>>> import numpy as np
>>> import numpy.linalg as la
>>> np.set_printoptions(suppress=True, linewidth=120)
>>> W0 = np.load("case7.npy")
>>> print(W0)
[[1.   0.5  0.25 0.12]
 [0.5  1.   0.5  0.25]
 [0.25 0.5  1.   0.5 ]
 [0.12 0.25 0.5  1.  ]]
>>> vals, evecs = la.eig(W0)
>>> print(np.round(np.sort(la.eigvals(W0.T)), 2))
[0.38 0.54 1.   2.08]
>>> print(vals.round(2))
[2.08 1.   0.54 0.38]
>>> print(np.round(np.sort(la.eigvals(W0 @ W0)), 2))
[0.14 0.29 1.01 4.34]
>>> print(round(np.prod(vals), 2))
0.42
>>> hat = np.triu(np.array([[-2, -5, 3, -3], [-6, -9, 1, 3], [-8, -5, -8, -2], [-5, 0, -6, -4]]), 1) + np.eye(4)
>>> A2 = hat @ W0 @ la.inv(hat)
>>> print(np.round(np.poly(A2), 2))
[ 1.   -4.    5.11 -2.53  0.42]
>>> x0 = np.ones(4)
>>> for _ in range(6):
...     x0 = W0 @ x0
...     x0 /= la.norm(x0)
...     print(round(x0 @ W0 @ x0, 2))
... 
2.08
2.08
2.08
2.08
2.08
2.08
>>> print(round(float(la.eigvalsh(W0)[-1]), 2))
2.08
>>> print(x0.round(2))
[0.43 0.56 0.56 0.43]
>>> vals, evecs = la.eigvalsh(W0)
Traceback (most recent call last):
  File "<python-input-17>", line 1, in <module>
    vals, evecs = la.eigvalsh(W0)
    ^^^^^^^^^^^
ValueError: too many values to unpack (expected 2)
>>> vals, evecs = la.eigh(W0)
>>> print(np.abs(evecs[:, -1]).round(6).argmax())
1
>>> print(np.round(evecs.T @ evecs, 2) + 0)
[[1. 0. 0. 0.]
 [0. 1. 0. 0.]
 [0. 0. 1. 0.]
 [0. 0. 0. 1.]]
>>> print(np.round(evecs @ np.diag(vals) @ evecs.T, 2))
[[1.   0.5  0.25 0.12]
 [0.5  1.   0.5  0.25]
 [0.25 0.5  1.   0.5 ]
 [0.12 0.25 0.5  1.  ]]
>>> print((vals > 1e-8).sum(), (vals < -1e-8).sum())
4 0
>>> print(np.round(la.eigvalsh(W0 + 5 * np.eye(4)), 2))
[5.38 5.54 6.   7.08]
>>> print(vals.round(2))
[0.38 0.54 1.   2.08]
>>> print(np.round(np.abs(evecs[:, -1]), 2))
[0.43 0.56 0.56 0.43]
>>> print(np.round(la.eigvalsh(W0 @ W0), 2))
[0.14 0.29 1.01 4.34]
>>> print(round(vals.sum(), 2), np.trace(W0))
4.0 4.0
>>> Lm = la.cholesky(W0)
>>> print(Lm.round(2))
[[1.   0.   0.   0.  ]
 [0.5  0.87 0.   0.  ]
 [0.25 0.43 0.87 0.  ]
 [0.12 0.22 0.43 0.87]]
>>> print(W0 / np.sqrt(np.outer(np.diag(W0), np.diag(W0))))
[[1.   0.5  0.25 0.12]
 [0.5  1.   0.5  0.25]
 [0.25 0.5  1.   0.5 ]
 [0.12 0.25 0.5  1.  ]]
>>> print(np.round(np.diag(Lm) ** 2, 2))
[1.   0.75 0.75 0.75]
>>> mat = np.load("sample0.npy")
>>> print(mat)
[[1.   0.2  0.04]
 [0.2  1.   0.2 ]
 [0.04 0.2  1.  ]]
>>> # symmetric, so the eigenvalues are real
>>> vals, evecs = la.eigh(mat)
>>> x0 = np.array([-3, 5, -5])
>>> print(np.round(la.eigvalsh(mat[1:, 1:]), 2))
[0.8 1.2]
>>> print(np.round(evecs * np.abs(vals) @ evecs.T, 2))
[[1.   0.2  0.04]
 [0.2  1.   0.2 ]
 [0.04 0.2  1.  ]]
>>> print(x0 @ mat @ x0)
44.2
>>> print(np.round(evecs * np.maximum(vals, 0) @ evecs.T, 2))
[[1.   0.2  0.04]
 [0.2  1.   0.2 ]
 [0.04 0.2  1.  ]]
>>> print(np.abs(mat).sum(axis=1).max(), round(np.abs(vals).max(), 2))
1.4 1.3
>>> print((np.sign(evecs[:, -1].round(6)) == np.sign(evecs[0, -1].round(6))).astype(int))
[1 1 1]
>>> print(np.round(x0 @ mat @ x0 / (x0 @ x0), 2), round(vals[0], 2), round(vals[-1], 2))
0.75 0.74 1.3
>>> rng = np.random.default_rng(698095)
>>> A2 = mat + rng.integers(-2, 3, (3, 1)) @ rng.integers(-2, 3, (1, 3))
>>> print(A2)
[[ 1.    0.2   0.04]
 [-0.8   2.    1.2 ]
 [ 2.04 -1.8  -1.  ]]
>>> print(la.matrix_rank(A2 - mat, tol=1e-8))
1
>>> print(A2 - mat)
[[ 0.  0.  0.]
 [-1.  1.  1.]
 [ 2. -2. -2.]]
>>> print(np.round(la.svd(A2 - mat, compute_uv=False), 2) + 0)
[3.87 0.   0.  ]
>>> Q, Rm = la.qr(A2)
>>> print(np.round(Q.T @ Q, 2) + 0)
[[1. 0. 0.]
 [0. 1. 0.]
 [0. 0. 1.]]
>>> print(Rm.round(2))
[[-2.41  2.11  1.23]
 [ 0.   -1.69 -0.96]
 [ 0.    0.    0.09]]
>>> print(round(float(abs(Rm[0, 0])), 2), np.round(la.norm(A2[:, 0]), 2))
2.41 2.41
>>> print(np.trace(Q @ Q.T))
3.0
>>> print(Q.round(2))
[[-0.42 -0.64 -0.65]
 [ 0.33 -0.77  0.54]
 [-0.85  0.01  0.53]]
>>> print(np.allclose(Rm.T @ Rm, A2.T @ A2))
True
>>> A2 = np.array([[-7]])
>>> C = np.array([[-3, -1], [4, 4]])
>>> K = np.block([[A2, np.array([[-3, -1]])], [np.zeros((2, 1)), C]])
>>> print(K)
[[-7. -3. -1.]
 [ 0. -3. -1.]
 [ 0.  4.  4.]]
>>> x0 = np.array([-3, 1, 2])
>>> target = K @ x0
>>> b, lr = np.zeros(3), 1 / la.norm(K, 2) ** 2
>>> for i in range(150):
...     b -= lr * K.T @ (K @ b - target)
...     if i % 50 == 0: print(i, round(la.norm(K @ b - target), 2))
... 
0 11.56
50 0.17
100 0.06
>>> print(b.round(2))
[-3.    1.01  1.99]
>>> print(round(float(la.det(2 * mat)), 2), round(la.det(mat), 2))
7.37 0.92
>>> print(np.kron(np.eye(2, dtype=int), mat))
[[1.   0.2  0.04 0.   0.   0.  ]
 [0.2  1.   0.2  0.   0.   0.  ]
 [0.04 0.2  1.   0.   0.   0.  ]
 [0.   0.   0.   1.   0.2  0.04]
 [0.   0.   0.   0.2  1.   0.2 ]
 [0.   0.   0.   0.04 0.2  1.  ]]
>>> print(np.round(la.eigvals(mat), 2))
[1.3  0.96 0.74]
>>> print(np.round(la.eigvals(mat).sum().real, 2))
3.0
>>> ang = np.radians(180)
>>> Rm = np.eye(3)
>>> Rm[0, 0] = Rm[1, 1] = np.cos(ang)
>>> Rm[0, 1], Rm[1, 0] = -np.sin(ang), np.sin(ang)
>>> print(Rm.round(2) + 0)
[[-1.  0.  0.]
 [ 0. -1.  0.]
 [ 0.  0.  1.]]
>>> A2 = K @ Rm.T
>>> print(round(la.det(Rm), 2), np.trace(Rm))
1.0 -1.0
>>> print(np.abs(A2 - K).max(axis=0))
[14.  8.  0.]
>>> print(np.allclose(la.norm(K, axis=1), la.norm(A2, axis=1)))
True
>>> print(np.round(la.svd(K, compute_uv=False), 2), np.round(la.svd(A2, compute_uv=False), 2))
[8.41 5.36 1.24] [8.41 5.36 1.24]
>>> f = np.array([-2, -1])
>>> print(np.polyval(f, K[1]))
[-1.  5.  1.]
>>> print(np.correlate(K[1], K[0], "full"))
[ 0.  3. 10. 24.  7.]
>>> data = np.load("arr.npy")
>>> print(data)
[[-1 -3 -1 -3]
 [ 2 -1  2 -1]
 [-1 -3 -1 -3]
 [ 2 -1  2 -1]]
>>> print(np.round(data @ la.pinv(data) @ data, 2))
[[-1. -3. -1. -3.]
 [ 2. -1.  2. -1.]
 [-1. -3. -1. -3.]
 [ 2. -1.  2. -1.]]
>>> print(round(np.trace(la.pinv(data) @ data), 2))
2.0
>>> print(np.allclose(data[:-1].T @ la.lstsq(data[:-1].T, data[-1])[0], data[-1]))
True
>>> print(np.abs(np.diag(la.qr(data)[1])) > 1e-9)
[ True  True False False]
>>> X = np.load("m.npy")
>>> print(X)
[[-1.   0.2 -0.8  0.4]
 [ 1.  -1.   1.6 -0.7]
 [-0.4  0.  -0.9  0.7]]
>>> A2 = X / la.norm(X, axis=1)
Traceback (most recent call last):
  File "<python-input-91>", line 1, in <module>
    A2 = X / la.norm(X, axis=1)
         ~~^~~~~~~~~~~~~~~~~~~~
ValueError: operands could not be broadcast together with shapes (3,4) (3,) 
>>> A2 = X / la.norm(X, axis=1, keepdims=True)
>>> gram = A2 @ A2.T
>>> print(np.argwhere(np.triu(np.abs(gram) > 0.95, 1)))
[]
>>> print((np.abs(gram) > 0.9).astype(int))
[[1 1 0]
 [1 1 0]
 [0 0 1]]
>>> print(np.round(la.norm(A2, axis=1), 2))
[1. 1. 1.]
>>> print(np.round(np.degrees(np.arccos(np.clip(gram[0, 1], -1, 1))), 2))
154.88
>>> print(gram[0].round(2))
[ 1.   -0.91  0.85]
>>> print(gram.round(2))
[[ 1.   -0.91  0.85]
 [-0.91  1.   -0.86]
 [ 0.85 -0.86  1.  ]]
